$ python3 -q
>>> import numpy as np
>>> np.set_printoptions(precision=1, suppress=True, linewidth=120)
>>> def rd(a):
...     return np.round(a, 1) + 0
... 
>>> W0 = np.loadtxt("sample13.csv", delimiter=",")
>>> W0
array([[ 12.,   3.,  -5.,  -4.,   1.,   2.,   0.,   3.,  -2.,   4.,   4.,   1.],
       [ 20.,   5.,  -3.,   5.,  -2.,  -3.,   0.,   2.,   1.,   4.,   5.,   1.],
       [ -4.,  -1.,   2.,   5.,  -2.,   2.,  -2.,   2.,   0.,   0.,   0.,  -5.],
       [-20.,  -5.,  -5.,  -1.,   1.,  -4.,   2.,  -4.,   0.,  -4.,   4.,  -3.],
       [-20.,  -5.,   5.,   4.,   2.,   1.,  -2.,   3.,  -3.,   3.,  -4.,  -5.],
       [  0.,   0.,  -5.,   5.,  -5.,   3.,  -4.,  -1.,  -4.,  -4.,   4.,   4.],
       [ -4.,  -1.,   0.,   0.,   2.,   1.,  -1.,  -4.,   2.,  -5.,  -5.,  -1.],
       [-20.,  -5.,  -4.,   3.,  -3.,  -2.,  -3.,   5.,  -1.,  -5.,   3.,   0.],
       [ 16.,   4.,  -4.,  -2.,   4.,   4.,  -1.,  -4.,   4.,   3.,   1.,   2.],
       [-16.,  -4.,  -5.,  -1.,  -5.,   1.,   4.,   4.,   4.,   0.,  -5.,   1.],
       [  0.,   0.,  -5.,  -3.,  -1.,   4.,   1.,   0.,   2.,  -4.,   1.,  -5.],
       [-12.,  -3.,  -3.,  -4.,   0.,   4.,  -1.,   0.,   4.,  -5.,  -5.,   4.]])
>>> np.abs(np.diag(np.linalg.qr(W0)[1])) > 1e-9
array([ True, False,  True,  True,  True,  True,  True,  True,  True,  True,  True,  True])
>>> rng = np.random.default_rng(37)
>>> lab = rng.permutation(12)
>>> lab
array([ 3,  7, 11, 10,  8,  1,  0,  5,  6,  9,  4,  2])
>>> out = W0[lab][:, lab]
>>> out
array([[ -1.,  -4.,  -3.,   4.,   0.,  -5., -20.,  -4.,   2.,  -4.,   1.,  -5.],
       [  3.,   5.,   0.,   3.,  -1.,  -5., -20.,  -2.,  -3.,  -5.,  -3.,  -4.],
       [ -4.,   0.,   4.,  -5.,   4.,  -3., -12.,   4.,  -1.,  -5.,   0.,  -3.],
       [ -3.,   0.,  -5.,   1.,   2.,   0.,   0.,   4.,   1.,  -4.,  -1.,  -5.],
       [ -2.,  -4.,   2.,   1.,   4.,   4.,  16.,   4.,  -1.,   3.,   4.,  -4.],
       [  5.,   2.,   1.,   5.,   1.,   5.,  20.,  -3.,   0.,   4.,  -2.,  -3.],
       [ -4.,   3.,   1.,   4.,  -2.,   3.,  12.,   2.,   0.,   4.,   1.,  -5.],
       [  5.,  -1.,   4.,   4.,  -4.,   0.,   0.,   3.,  -4.,  -4.,  -5.,  -5.],
       [  0.,  -4.,  -1.,  -5.,   2.,  -1.,  -4.,   1.,  -1.,  -5.,   2.,   0.],
       [ -1.,   4.,   1.,  -5.,   4.,  -4., -16.,   1.,   4.,   0.,  -5.,  -5.],
       [  4.,   3.,  -5.,  -4.,  -3.,  -5., -20.,   1.,  -2.,   3.,   2.,   5.],
       [  5.,   2.,  -5.,   0.,   0.,  -1.,  -4.,   2.,  -2.,   0.,  -2.,   2.]])
>>> np.allclose(out, W0)
False
>>> rank = np.linalg.matrix_rank(W0)
>>> rank
np.int64(11)
>>> ns = np.linalg.svd(W0)[2][rank:].T
>>> [int(np.linalg.matrix_rank(np.delete(W0, i, axis=0))) for i in range(12)]
[11, 11, 11, 11, 11, 11, 11, 11, 11, 11, 11, 11]
>>> rd(ns[:, 0] / ns[np.abs(ns[:, 0]).round(6).argmax(), 0])
array([-0.3,  1. ,  0. ,  0. ,  0. ,  0. ,  0. ,  0. ,  0. ,  0. ,  0. ,  0. ])
>>> rd(W0 @ ns)
array([[0.],
       [0.],
       [0.],
       [0.],
       [0.],
       [0.],
       [0.],
       [0.],
       [0.],
       [0.],
       [0.],
       [0.]])
>>> rd(ns @ ns.T)
array([[ 0.1, -0.2,  0. ,  0. ,  0. ,  0. ,  0. ,  0. ,  0. ,  0. ,  0. ,  0. ],
       [-0.2,  0.9,  0. ,  0. ,  0. ,  0. ,  0. ,  0. ,  0. ,  0. ,  0. ,  0. ],
       [ 0. ,  0. ,  0. ,  0. ,  0. ,  0. ,  0. ,  0. ,  0. ,  0. ,  0. ,  0. ],
       [ 0. ,  0. ,  0. ,  0. ,  0. ,  0. ,  0. ,  0. ,  0. ,  0. ,  0. ,  0. ],
       [ 0. ,  0. ,  0. ,  0. ,  0. ,  0. ,  0. ,  0. ,  0. ,  0. ,  0. ,  0. ],
       [ 0. ,  0. ,  0. ,  0. ,  0. ,  0. ,  0. ,  0. ,  0. ,  0. ,  0. ,  0. ],
       [ 0. ,  0. ,  0. ,  0. ,  0. ,  0. ,  0. ,  0. ,  0. ,  0. ,  0. ,  0. ],
       [ 0. ,  0. ,  0. ,  0. ,  0. ,  0. ,  0. ,  0. ,  0. ,  0. ,  0. ,  0. ],
       [ 0. ,  0. ,  0. ,  0. ,  0. ,  0. ,  0. ,  0. ,  0. ,  0. ,  0. ,  0. ],
       [ 0. ,  0. ,  0. ,  0. ,  0. ,  0. ,  0. ,  0. ,  0. ,  0. ,  0. ,  0. ],
       [ 0. ,  0. ,  0. ,  0. ,  0. ,  0. ,  0. ,  0. ,  0. ,  0. ,  0. ,  0. ],
       [ 0. ,  0. ,  0. ,  0. ,  0. ,  0. ,  0. ,  0. ,  0. ,  0. ,  0. ,  0. ]])
>>> out = W0[0, 0] * W0[1:] - np.outer(W0[1:, 0], W0[0])
>>> out
array([[   0.,    0.,   64.,  140.,  -44.,  -76.,    0.,  -36.,   52.,  -32.,  -20.,   -8.],
       [   0.,    0.,    4.,   44.,  -20.,   32.,  -24.,   36.,   -8.,   16.,   16.,  -56.],
       [   0.,    0., -160.,  -92.,   32.,   -8.,   24.,   12.,  -40.,   32.,  128.,  -16.],
       [   0.,    0.,  -40.,  -32.,   44.,   52.,  -24.,   96.,  -76.,  116.,   32.,  -40.],
       [   0.,    0.,  -60.,   60.,  -60.,   36.,  -48.,  -12.,  -48.,  -48.,   48.,   48.],
       [   0.,    0.,  -20.,  -16.,   28.,   20.,  -12.,  -36.,   16.,  -44.,  -44.,   -8.],
       [   0.,    0., -148.,  -44.,  -16.,   16.,  -36.,  120.,  -52.,   20.,  116.,   20.],
       [   0.,    0.,   32.,   40.,   32.,   16.,  -12.,  -96.,   80.,  -28.,  -52.,    8.],
       [   0.,    0., -140.,  -76.,  -44.,   44.,   48.,   96.,   16.,   64.,    4.,   28.],
       [   0.,    0.,  -60.,  -36.,  -12.,   48.,   12.,    0.,   24.,  -48.,   12.,  -60.],
       [   0.,    0.,  -96.,  -96.,   12.,   72.,  -12.,   36.,   24.,  -12.,  -12.,   60.]])
>>> rd(W0[:, 0] / W0[0, 0])
array([ 1. ,  1.7, -0.3, -1.7, -1.7,  0. , -0.3, -1.7,  1.3, -1.3,  0. , -1. ])
>>> np.flatnonzero(~out.round(6).any(axis=1))
array([], dtype=int64)
>>> U, sig, vt = np.linalg.svd(out)
>>> evecs = vt[:(sig > 1e-8).sum()]
>>> vec = out[1] + 3 * out[6] + rng.integers(2) * np.eye(12)[1]
>>> vec
array([   0.,    1., -440.,  -88.,  -68.,   80., -132.,  396., -164.,   76.,  364.,    4.])
>>> rd(np.diag(evecs.T @ evecs))
array([0., 0., 1., 1., 1., 1., 1., 1., 1., 1., 1., 1.])
>>> rd(np.linalg.norm(vec - evecs.T @ evecs @ vec))
np.float64(1.0)
>>> np.allclose(evecs.T @ evecs @ vec, vec)
False
>>> np.linalg.matrix_rank(np.vstack([out, vec]))
np.int64(11)
>>> M = np.loadtxt("run7.csv", delimiter=",")
>>> M
array([[ 1.,  1.,  1.,  1.,  1.,  1.,  1.,  1.],
       [ 1.,  1., -1., -1.,  1.,  1., -1., -1.],
       [ 1., -1.,  1., -1.,  1., -1.,  1., -1.],
       [ 1., -1., -1.,  1., -1.,  1.,  1., -1.]])
>>> gram = M.T @ M
>>> gram
array([[ 4.,  0.,  0.,  0.,  2.,  2.,  2., -2.],
       [ 0.,  4.,  0.,  0.,  2.,  2., -2.,  2.],
       [ 0.,  0.,  4.,  0.,  2., -2.,  2.,  2.],
       [ 0.,  0.,  0.,  4., -2.,  2.,  2.,  2.],
       [ 2.,  2.,  2., -2.,  4.,  0.,  0.,  0.],
       [ 2.,  2., -2.,  2.,  0.,  4.,  0.,  0.],
       [ 2., -2.,  2.,  2.,  0.,  0.,  4.,  0.],
       [-2.,  2.,  2.,  2.,  0.,  0.,  0.,  4.]])
>>> rd(np.linalg.svd(M, compute_uv=False) ** 2)
array([8., 8., 8., 8.])
>>> np.linalg.matrix_rank(gram)
np.int64(4)
>>> np.trace(gram), (M ** 2).sum()
(np.float64(32.0), np.float64(32.0))
>>> out = np.array([[5, -4, -3],
...     [3, -4, 2],
...     [-4, -4, 3],
...     [3, 1, -4],
...     [0, -2, -1],
...     [3, -5, 0],
...     [3, 3, 2],
...     [2, 4, -5]])
>>> out.T @ gram.T
array([[ 28.,  16., -12.,  28.,   2.,  42.,  14.,   2.],
       [-32., -28.,   4.,  12., -34., -26.,   6.,  10.],
       [  0.,  -8.,   4., -20.,   8., -16.,  -4., -12.]])
>>> gram @ out
array([[ 28., -32.,   0.],
       [ 16., -28.,  -8.],
       [-12.,   4.,   4.],
       [ 28.,  12., -20.],
       [  2., -34.,   8.],
       [ 42., -26., -16.],
       [ 14.,   6.,  -4.],
       [  2.,  10., -12.]])
>>> np.linalg.matrix_rank(np.vstack([gram, out.T]))
np.int64(7)
>>> np.einsum("ij->j", gram)
array([8., 8., 8., 8., 8., 8., 8., 8.])
>>> out = M + rng.integers(-2, 3, (4, 2)) @ rng.integers(-2, 3, (2, 8))
>>> out
array([[ 7., -1., -5., -5.,  3., -1.,  3., -1.],
       [-2.,  3., -1.,  2., -4.,  0., -3., -5.],
       [ 1.,  0., -2., -1., -3., -3.,  0., -6.],
       [ 3., -2., -2., -1.,  1.,  1.,  2.,  0.]])
>>> np.abs(out - M).sum(axis=1)
array([28., 20., 16., 10.])
>>> out - M
array([[ 6., -2., -6., -6.,  2., -2.,  2., -2.],
       [-3.,  2.,  0.,  3., -5., -1., -2., -4.],
       [ 0.,  1., -3.,  0., -4., -2., -1., -5.],
       [ 2., -1., -1., -2.,  2.,  0.,  1.,  1.]])
>>> vec = np.array([8, 4, -5, 9, -7, 2, 5, -8])
>>> M * vec
array([[ 8.,  4., -5.,  9., -7.,  2.,  5., -8.],
       [ 8.,  4.,  5., -9., -7.,  2., -5.,  8.],
       [ 8., -4., -5., -9., -7., -2.,  5.,  8.],
       [ 8., -4.,  5.,  9.,  7.,  2.,  5.,  8.]])
>>> M @ vec
array([ 8.,  6., -6., 40.])
>>> (M * vec).sum(axis=1)
array([ 8.,  6., -6., 40.])
>>> (M @ vec).argmax()
np.int64(3)
>>> M @ np.eye(8)[4]
array([ 1.,  1.,  1., -1.])
>>> np.linalg.norm(M @ vec) <= np.linalg.norm(M, 2) * np.linalg.norm(vec) + 1e-9
np.True_
>>> W1 = np.array([[0, 1, -2],
...     [2, -3, 1],
...     [-3, -3, 0],
...     [2, -3, -3],
...     [2, 1, 0],
...     [-1, -2, 3],
...     [1, 3, 3],
...     [-2, -2, -2]])
>>> c = np.array([3, 1, 0])
>>> act = np.maximum(M @ W1 + c, 0)
>>> rd((act > 0).mean(axis=0))
array([1. , 0.8, 0.8])
>>> np.linalg.matrix_rank(act)
np.int64(3)
>>> W2 = np.array([[3, 2], [-2, -3], [3, -3]])
>>> W1 @ W2
array([[ -8,   3],
       [ 15,  10],
       [ -3,   3],
       [  3,  22],
       [  4,   1],
       [ 10,  -5],
       [  6, -16],
       [ -8,   8]])
>>> u = np.array([1, 1, 1, 3, 0])
>>> g = np.array([-2, 1, -3, -3, -3, 0, 3, 0, -3, -2])
>>> J = np.outer(u, g)
>>> J
array([[-2,  1, -3, -3, -3,  0,  3,  0, -3, -2],
       [-2,  1, -3, -3, -3,  0,  3,  0, -3, -2],
       [-2,  1, -3, -3, -3,  0,  3,  0, -3, -2],
       [-6,  3, -9, -9, -9,  0,  9,  0, -9, -6],
       [ 0,  0,  0,  0,  0,  0,  0,  0,  0,  0]])
>>> rank = np.linalg.matrix_rank(J)
>>> rank
np.int64(1)
>>> ns = np.linalg.svd(J)[2][rank:].T
>>> np.allclose(J @ ns, 0)
True
>>> ns.shape
(10, 9)
>>> [int(np.linalg.matrix_rank(np.delete(J, i, axis=0))) for i in range(5)]
[1, 1, 1, 1, 1]
>>> mat = np.loadtxt("block18.csv", delimiter=",")
>>> mat
array([[ -9.2,  10.1, -14.2,  -4.1,  -8.6,  15.2,  -5.9,  -3.7,  -9.1],
       [ -2.2,   3. ,  -2.4,  -6. ,   1. ,  -3.3, -13.2,   8.2,  -7.5],
       [  5.2,  12.4,   3.9,  -6.3, -11.4,  13.5,   7.3,   1.1,   2.8],
       [ -6.5,   3.1,  -2. ,  -5.6,   2.9,  -5.8, -14.1,   7.4,  -7.9],
       [  6. ,  13.3,   1.8,  -3.9,  -9. ,  14.3,   7.5,  -0.3,   2.7],
       [ -6.9,  11.2, -13.4,  -3.4,  -9.5,  16.9,  -8.2,  -3.7,  -8.4],
       [ -5.4,   0.1,  -0.5,  -4.7,   2. ,  -5.9, -13. ,   7.6,  -8.2],
       [  6.4,  10.4,   2.1,  -6.2,  -8.6,  13.7,   8.7,   1.2,   1.6],
       [  6. ,  12.6,   1. ,  -4.3,  -9.2,  14. ,   8.7,  -0.2,   2.8],
       [  7.4,  14.1,   3.1,  -6.7,  -9.3,  14. ,   8.3,   1.6,   1.3],
       [  8. ,  13.1,   3.4,  -5.8, -10.3,  13.4,   5.6,   1.4,   3.7]])
>>> rd(np.linalg.norm(mat, axis=0))
array([21.6, 34.8, 20.9, 17.6, 27.2, 41.7, 31.7, 14.6, 19.5])
>>> np.linalg.norm(mat, axis=1).argmax()
np.int64(5)
>>> rd(np.linalg.norm(mat, 1)), rd(np.linalg.norm(mat, np.inf))
(np.float64(130.0), np.float64(81.6))
>>> rd(mat[5] @ mat[9])
np.float64(328.2)
>>> rd(np.linalg.norm(mat, axis=1))
array([29. , 19.1, 24.7, 21.1, 24.1, 29.9, 19.6, 23.1, 24.1, 25.8, 24.8])
>>> hat = mat @ np.linalg.solve(mat.T @ mat, mat.T)
>>> np.allclose(hat @ hat, hat)
True
>>> rd(np.linalg.eigvalsh(hat))
array([0., 0., 1., 1., 1., 1., 1., 1., 1., 1., 1.])
>>> rd(np.diag(hat))
array([0.8, 0.8, 0.8, 1. , 0.7, 0.8, 0.8, 1. , 0.6, 1. , 0.7])
